$ python -q
>>> import numpy as np
>>> np.set_printoptions(precision=1, suppress=True, linewidth=100, legacy="1.25")
>>> tidy = lambda a: np.round(a, 1) + 0
>>> K = np.array([[-1, 0], [1, 2], [3, 4], [5, 6]])
>>> proj = K @ np.linalg.solve(K.T @ K, K.T)
>>> print(tidy(np.linalg.eigvalsh(proj)))
[0. 0. 1. 1.]
>>> arr = np.array([[8, 6, 9], [4, 4, 4], [0, 4, 8]])
>>> print(arr)
[[8 6 9]
 [4 4 4]
 [0 4 8]]
>>> u = np.array([-1, -1])
>>> print(np.cross(arr[2, :3], arr[1, :3]))
[-16  32 -16]
>>> print(np.array([np.convolve(row, u, "same") for row in arr]))
[[ -8 -14 -15]
 [ -4  -8  -8]
 [  0  -4 -12]]
>>> x = np.array([-1, 1, 2])
>>> y = arr @ x
>>> coef, lr = np.zeros(3), 1 / np.linalg.norm(arr, 2) ** 2
>>> for i in range(300):
...     coef -= lr * arr.T @ (arr @ coef - y)
...     if i % 50 == 0: print(i, round(np.linalg.norm(arr @ coef - y), 1))
... 
0 8.6
50 0.2
100 0.2
150 0.1
200 0.1
250 0.1
>>> print(tidy(np.linalg.cond(arr)))
17.3
>>> proj = np.triu(np.array([[0, 1, 2], [1, 2, 0], [3, 2, 1]]), 1) + np.eye(3)
>>> other = proj @ arr @ np.linalg.inv(proj)
>>> print(np.trace(other), np.trace(arr))
20.0 20
>>> mat = np.loadtxt("a.csv", delimiter=",")
>>> print(mat)
[[-3.2 -0.5 -0.6  1.8 -2.4  0.2 -1. ]
 [-1.   0.8  0.5  2.3 -1.5  0.8 -0.8]
 [-1.4  0.2  0.4 -0.7 -2.5  0.6 -1.4]
 [ 0.2 -1.3 -1.2  1.5  1.1  1.3  0.7]
 [ 1.3  1.3 -1.7 -1.4  0.3  1.2  0. ]
 [-0.3  1.3  0.5 -0.3  1.7  0.3  1.1]
 [ 0.6  0.9 -1.3  0.   1.2  1.2  0.5]
 [ 1.3  1.5 -0.7  2.1  0.2 -1.   0. ]
 [ 0.7  0.2  1.2 -1.7 -0.1  1.6 -0.2]
 [-0.3  0.5 -0.2 -1.2 -0.3  0.8 -0.2]
 [-0.8 -1.  -1.6  0.1  0.   0.1  0.2]
 [-0.6  0.7 -1.2  1.7  0.5 -1.1  0.1]
 [ 0.6 -0.9 -0.2  0.4  2.7  1.4  1.6]
 [-0.4 -1.  -1.3  0.7 -0.4 -0.5 -0.1]
 [ 0.4 -1.2  0.1  0.8  0.8  0.6  0.8]
 [ 1.7  0.8 -1.   0.9  2.7 -1.   1.3]
 [ 1.6  0.8 -0.5  0.4  1.4 -1.   0.9]
 [ 0.  -0.1  0.1 -0.3  0.8  0.1  0.6]
 [-0.3 -2.2  1.3 -0.4 -1.3 -1.8 -0.7]
 [ 0.7  1.2  0.7 -0.5  2.9  0.7  1.6]
 [ 0.1  1.4 -0.2 -0.1 -1.8  2.2 -1.1]
 [-0.1  0.7  0.  -1.1 -2.8  0.5 -1.4]
 [ 0.3  0.   2.3 -0.8 -2.7  0.4 -1.3]
 [ 0.3 -1.9 -2.1 -0.2  3.7 -0.5  2. ]
 [-0.2  0.1 -0.1  1.9  0.3 -1.8 -0.1]
 [ 0.5 -1.7  1.1  0.2  0.  -0.3  0.3]
 [-0.7 -0.2  0.9 -0.6  1.8 -1.3  0.9]
 [ 0.3  0.9  0.9  1.2 -0.6  0.  -0.2]
 [ 0.9 -1.7 -0.1 -0.5  0.3 -0.3  0.1]
 [ 0.7 -2.   0.4 -0.7  0.4 -1.8  0.1]
 [ 1.3  0.  -0.2  0.8 -1.1  0.4 -0.5]]
>>> basis = mat[[17, 15]].astype(float)
>>> for _ in range(5):
...     z = np.linalg.norm(mat[:, None] - basis, axis=-1).argmin(axis=1)
...     basis = np.array([mat[z == j].mean(axis=0) for j in range(2)])
... 
>>> print(z)
[0 0 0 1 1 1 1 1 0 0 0 1 1 0 1 1 1 1 0 1 0 0 0 1 0 0 1 0 0 0 0]
>>> print(tidy(basis[1] - basis[0]))
[ 0.7  0.5 -0.8  0.2  2.5  0.   1.4]
>>> print(np.bincount(z))
[17 14]
